$ ipython --no-banner

In [1]: import numpy as np

In [2]: from numpy import linalg as LA

In [3]: np.set_printoptions(precision=2, suppress=True, linewidth=160, sign=" ")

In [4]: J = np.array([[2, 4, -1], [-1, 5, -2], [-1, 4, 3], [-3, 3, 3]])

In [5]: J[1] = J[0]

In [6]: print(J)
[[ 2  4 -1]
 [ 2  4 -1]
 [-1  4  3]
 [-3  3  3]]

In [7]: vec = np.array([3, 1, 0])

In [8]: print((J @ vec).argmax())
0

In [9]: print(np.einsum("ij,j->i", J, vec))
[10 10  1 -6]

In [10]: print(J @ np.ones(3))
[ 5.  5.  6.  3.]

In [11]: print((J * vec).sum(axis=1))
[10 10  1 -6]

In [12]: vec = np.array([4, 5, -2])

In [13]: y = J @ vec

In [14]: print(y)
[30 30 10 -3]

In [15]: print(LA.lstsq(J, y)[0])
[ 4.  5. -2.]

In [16]: rng = np.random.default_rng(4564)

In [17]: y = y + 0.1 * rng.normal(size=4)

In [18]: print(y)
[29.94 29.88 10.21 -3.23]

In [19]: coef, *_ = LA.lstsq(J, y)

In [20]: print(coef.round())
[ 4.  5. -2.]

In [21]: print(coef)
[ 4.26  4.91 -1.73]

In [22]: print(np.round(J.T @ (y - J @ coef), 2) + 0)
[ 0.  0.  0.]

In [23]: J @ J
Traceback (most recent call last):
  Cell In[23], line 1
    J @ J
ValueError: matmul: Input operand 1 has a mismatch in its core dimension 0, with gufunc signature (n?,k),(k,m?)->(n?,m?) (size 4 is different from 3)


In [24]: C2 = J.T @ J

In [25]: print(LA.matrix_rank(C2))
3

In [26]: print(np.trace(C2), (J ** 2).sum())
95 95

In [27]: print(LA.eigvalsh(C2)[::-1])
[ 61.21  33.07   0.72]

In [28]: print((J @ J.T).shape)
(4, 4)

In [29]: T = np.stack([J, -2 * J, J[::-1]])

In [30]: print(LA.norm(T, axis=(1, 2)))
[  9.75  19.49   9.75]

In [31]: print(LA.matrix_rank(T.reshape(3, -1)))
2

In [32]: print(np.einsum("bij,cij->bc", T, T))
[[  95 -190   28]
 [-190  380  -56]
 [  28  -56   95]]

In [33]: M = np.load("arr.npy")

In [34]: print(M)
[[ 0  2 -2 -1]
 [ 2  1 -1 -1]
 [ 1  1 -1 -1]
 [ 2  2 -2  1]]

In [35]: left, sigma, VT = LA.svd(M)

In [36]: vecs = VT[:(sigma > 1e-8).sum()]

In [37]: vec = M[2] + -3 * M[1] + rng.integers(2) * np.eye(4)[0]

In [38]: print(vec)
[-5. -2.  2.  2.]

In [39]: print(np.diag(vecs.T @ vecs))
[ 1.   0.5  0.5  1. ]

In [40]: print(round(float(LA.norm(vec - vecs.T @ vecs @ vec)), 2))
0.0

In [41]: print(LA.matrix_rank(np.vstack([M, vec])))
3

In [42]: print(np.round(vecs.T @ vecs, 2) + 0)
[[ 1.   0.   0.   0. ]
 [ 0.   0.5 -0.5  0. ]
 [ 0.  -0.5  0.5  0. ]
 [ 0.   0.   0.   1. ]]

In [43]: K = np.load("a.npy")

In [44]: print(K)
[[ 3. -2.  0.]
 [-2.  1. -2.]
 [ 0. -2.  5.]]

In [45]: u = np.array([0, 0, 0])

In [46]: B = K + np.outer(u, np.eye(3)[1])

In [47]: print(LA.matrix_rank(B - K))
0

In [48]: vals, vecs = LA.eigh(K)

In [49]: print(vals.sum(), np.trace(K))
9.0 9.0

In [50]: print(np.abs(vecs[:, -1]))
[ 0.29  0.45  0.84]

In [51]: print(np.round(vecs @ np.diag(vals) @ vecs.T, 2) + 0)
[[ 3. -2.  0.]
 [-2.  1. -2.]
 [ 0. -2.  5.]]

In [52]: print(LA.svd(K, compute_uv=False))
[ 6.06  3.69  0.76]

In [53]: print((vals > 1e-8).sum(), (vals < -1e-8).sum())
2 1

In [54]: print(np.unique(vals.round(6) + 0, return_counts=True)[1])
[ 1  1  1]

In [55]: print(LA.eigvalsh(K + 3 * np.eye(3)))
[ 2.24  6.69  9.06]

In [56]: B = K / LA.norm(K, axis=1, keepdims=True)

In [57]: C2 = B @ B.T

In [58]: print(np.argwhere(np.triu(np.abs(C2) > 0.95, 1)))
[]

In [59]: print((C2 - 2 * np.eye(3)).round(6).argmax(axis=1))
[ 2  0  0]

In [60]: print(np.round(np.degrees(np.arccos(np.clip(C2[2, 1], -1, 1))), 2))
137.97

In [61]: vec = np.array([2, 1, 1])

In [62]: h = np.maximum(K @ vec, 0)

In [63]: print(K * (h > 1e-9)[:, None])
[[ 3. -2.  0.]
 [-0.  0. -0.]
 [ 0. -2.  5.]]

In [64]: print(h)
[ 4.  0.  3.]

In [65]: print(np.flatnonzero(h > 1e-9))
[ 0  2]

In [66]: E = np.array([[1.3, 1.8, -0.5],
    ...:     [-1.1, 1.3, 1.2],
    ...:     [-1.2, 1.3, 1.8],
    ...:     [0.9, -0.9, 1.1],
    ...:     [0.2, 0.4, -1.0]])

In [67]: print(E)
[[ 1.3  1.8 -0.5]
 [-1.1  1.3  1.2]
 [-1.2  1.3  1.8]
 [ 0.9 -0.9  1.1]
 [ 0.2  0.4 -1. ]]

In [68]: proj = np.triu(np.array([[1, -1, 0, 2], [2, 1, 0, -2], [1, -1, 0, 0], [-1, 0, -1, -2]]), 1) + np.eye(4)

In [69]: B = proj @ M @ LA.inv(proj)

In [70]: print(np.round(LA.det(B), 2))
-0.0

In [71]: print(np.round(np.poly(B), 2) + 0)
[ 1. -1.  0.  4.  0.]

In [72]: print(LA.matrix_rank(B))
3

In [73]: q = E.astype(float).copy()

In [74]: for j in range(3):
    ...:     q[:, j] -= q[:, :j] @ (q[:, :j].T @ q[:, j])
    ...:     q[:, j] /= LA.norm(q[:, j])
    ...: 

In [75]: print(np.round(q.T @ q, 2) + 0)
[[ 1.  0.  0.]
 [ 0.  1.  0.]
 [ 0.  0.  1.]]

In [76]: B = np.c_[E[:, :1] @ np.array([[-1]]), np.array([1, -3, -3, -2, 0])]

In [77]: print(B)
[[-1.3  1. ]
 [ 1.1 -3. ]
 [ 1.2 -3. ]
 [-0.9 -2. ]
 [-0.2  0. ]]

In [78]: print(np.round(LA.norm(B - E @ LA.lstsq(E, B)[0], axis=0), 2) + 0)
[ 0.    1.82]

In [79]: print(LA.matrix_rank(np.c_[E, B]))
4

In [80]: print(LA.matrix_rank(B))
2

In [81]: left, sigma, VT = LA.svd(E, full_matrices=False)

In [82]: print(np.round(left.T @ left, 2) + 0)
[[ 1.  0.  0.]
 [ 0.  1.  0.]
 [ 0.  0.  1.]]

In [83]: print(left.shape, sigma.shape, VT.shape)
(5, 3) (3,) (3, 3)

In [84]: proj = E @ LA.solve(E.T @ E, E.T)

In [85]: print(proj @ E[:, 2])
[-0.5  1.2  1.8  1.1 -1. ]

In [86]: print(np.trace(proj))
3.0

In [87]: print(proj)
[[ 0.97  0.03  0.01  0.07  0.16]
 [ 0.03  0.4   0.47 -0.14 -0.05]
 [ 0.01  0.47  0.59  0.03 -0.16]
 [ 0.07 -0.14  0.03  0.84 -0.33]
 [ 0.16 -0.05 -0.16 -0.33  0.21]]

In [88]: print(LA.matrix_rank(np.eye(5) - proj))
2

In [89]: A = np.load("layer19.npy")

In [90]: print(A)
[[ 1 -1  1 -1]
 [ 1  0  0  0]
 [ 1  1  1  1]]

In [91]: A.reshape(3, 5)
Traceback (most recent call last):
  Cell In[91], line 1
    A.reshape(3, 5)
ValueError: cannot reshape array of size 12 into shape (3,5)


In [92]: print(A.reshape(-1, 2))
[[ 1 -1]
 [ 1 -1]
 [ 1  0]
 [ 0  0]
 [ 1  1]
 [ 1  1]]

In [93]: T = A.reshape(3, 2, -1)

In [94]: print(T[:, 0])
[[ 1 -1]
 [ 1  0]
 [ 1  1]]

In [95]: print(T.sum(axis=1))
[[ 2 -2]
 [ 1  0]
 [ 2  2]]

In [96]: print(np.einsum("ihd,jhd->hij", T, T).shape)
(2, 3, 3)

In [97]: print(T.transpose(1, 0, 2))
[[[ 1 -1]
  [ 1  0]
  [ 1  1]]

 [[ 1 -1]
  [ 0  0]
  [ 1  1]]]

In [98]: print(T.shape)
(3, 2, 2)

In [99]: B = np.array([[3, -3, 0], [2, -1, -2]])

In [100]: Z = np.kron(B, A)

In [101]: print(Z)
[[ 3 -3  3 -3 -3  3 -3  3  0  0  0  0]
 [ 3  0  0  0 -3  0  0  0  0  0  0  0]
 [ 3  3  3  3 -3 -3 -3 -3  0  0  0  0]
 [ 2 -2  2 -2 -1  1 -1  1 -2  2 -2  2]
 [ 2  0  0  0 -1  0  0  0 -2  0  0  0]
 [ 2  2  2  2 -1 -1 -1 -1 -2 -2 -2 -2]]

In [102]: print(Z.shape)
(6, 12)

In [103]: C2 = A.T @ A

In [104]: print(np.allclose(C2, C2.T))
True

In [105]: print(LA.eigvalsh(C2)[::-1])
[ 4.56  4.    0.44  0.  ]

In [106]: print(LA.matrix_rank(C2))
3

In [107]: print(np.trace(C2), (A ** 2).sum())
9 9

In [108]: W = np.array([[-5, -1, 2], [1, 3, 1], [5, 5, 3], [-3, -5, -3]])

In [109]: coef = np.array([-2, 3, 0])

In [110]: H = np.maximum(A @ W + coef, 0)

In [111]: print(H)
[[ 0  9  7]
 [ 0  2  2]
 [ 0  5  3]]

In [112]: Z = np.array([[1, -5], [-4, -8], [3, -8]])

In [113]: print(W @ Z)
[[  5  17]
 [ -8 -37]
 [ -6 -89]
 [  8  79]]

In [114]: print(H @ Z)
[[ -15 -128]
 [  -2  -32]
 [ -11  -64]]

In [115]: r = LA.matrix_rank(H)

In [116]: print(r)
2

In [117]: N = LA.svd(H)[2][r:].T

In [118]: print(N.shape)
(3, 1)

In [119]: print([int(LA.matrix_rank(H[:, :j + 1])) for j in range(3)])
[0, 1, 2]

In [120]: print(LA.matrix_rank(H.T @ H), LA.matrix_rank(H @ H.T))
2 2

In [121]: print(H @ N)
[[ 0.]
 [ 0.]
 [ 0.]]

In [122]: print(np.allclose(H @ N, 0))
True

In [123]: mat = np.load("data.npy")

In [124]: print(mat)
[[ 1  0  0]
 [ 0  1  0]
 [ 0  0  1]]

In [125]: print(mat @ mat.T)
[[ 1  0  0]
 [ 0  1  0]
 [ 0  0  1]]

In [126]: print(LA.pinv(mat))
[[ 1.  0.  0.]
 [ 0.  1.  0.]
 [ 0.  0.  1.]]

In [127]: F = np.load("mat.npy")

In [128]: print(F)
[[-1  2 -3  6]
 [-2  0 -6  0]
 [-3  6 -1  2]
 [-6  0 -2  0]]

In [129]: B = F[0, 0] * F[1:] - np.outer(F[1:, 0], F[0])

In [130]: print(B)
[[  0   4   0  12]
 [  0   0  -8  16]
 [  0  12 -16  36]]

In [131]: print(LA.matrix_rank(B), LA.matrix_rank(F))
3 4

In [132]: print(F[:, 0] / F[0, 0])
[ 1.  2.  3.  6.]

In [133]: q, vecs = LA.qr(F[:, :1])[0], LA.qr(F[:, 1:])[0]

In [134]: sigma = LA.svd(q.T @ vecs, compute_uv=False)

In [135]: print(round(LA.norm(q @ q.T - vecs @ vecs.T, 2), 2))
1.0

In [136]: print(sigma)
[ 0.7]

In [137]: theta = np.radians(90)

In [138]: R = np.eye(4)

In [139]: R[3, 3] = R[0, 0] = np.cos(theta)

In [140]: R[3, 0], R[0, 3] = -np.sin(theta), np.sin(theta)

In [141]: print(R.round(2) + 0)
[[ 0.  0.  0.  1.]
 [ 0.  1.  0.  0.]
 [ 0.  0.  1.  0.]
 [-1.  0.  0.  0.]]

In [142]: B = F @ R.T

In [143]: print(np.allclose(LA.norm(F, axis=1), LA.norm(B, axis=1)))
True

In [144]: print(np.allclose(F @ F.T, B @ B.T))
True

In [145]: print(B.round(2) + 0)
[[ 6.  2. -3.  1.]
 [ 0.  0. -6.  2.]
 [ 2.  6. -1.  3.]
 [ 0.  0. -2.  6.]]

In [146]: print(round(LA.det(R), 2), np.trace(R))
1.0 2.0

In [147]: data = np.array([[1.0, 0.0, 0.0], [0.2, 0.4, 0.4], [0.2, 0.2, 0.6]])

In [148]: proj = np.triu(np.array([[1, 1, 2], [0, 2, 2], [1, 0, 3]]), 1) + np.eye(3)

In [149]: B = proj @ data @ LA.inv(proj)

In [150]: print(LA.matrix_rank(B))
3

In [151]: print(proj @ data - data @ proj)
[[ 0.6 -0.2 -0.4]
 [ 0.4  0.2  0. ]
 [ 0.  -0.2 -0.8]]

In [152]: print(B)
[[ 1.6 -0.8  0. ]
 [ 0.6  0.2  0. ]
 [ 0.2  0.   0.2]]

In [153]: print(np.round(LA.det(B), 2))
0.16

In [154]: q, R = LA.qr(data)

In [155]: print(np.abs(np.diag(R)))
[ 1.04  0.43  0.36]

In [156]: print(q)
[[-0.96  0.26 -0.09]
 [-0.19 -0.87 -0.45]
 [-0.19 -0.41  0.89]]

In [157]: print(np.round(q @ R, 2) + 0)
[[ 1.   0.   0. ]
 [ 0.2  0.4  0.4]
 [ 0.2  0.2  0.6]]

In [158]: labels = rng.permutation(3)

In [159]: print(labels)
[ 1  0  2]

In [160]: B = q[labels][:, labels]

In [161]: print(np.sort(np.abs(LA.eigvals(B))))
[ 1.  1.  1.]

In [162]: print(np.round(np.trace(B), 2))
-0.95

In [163]: print(np.allclose(B, q))
False
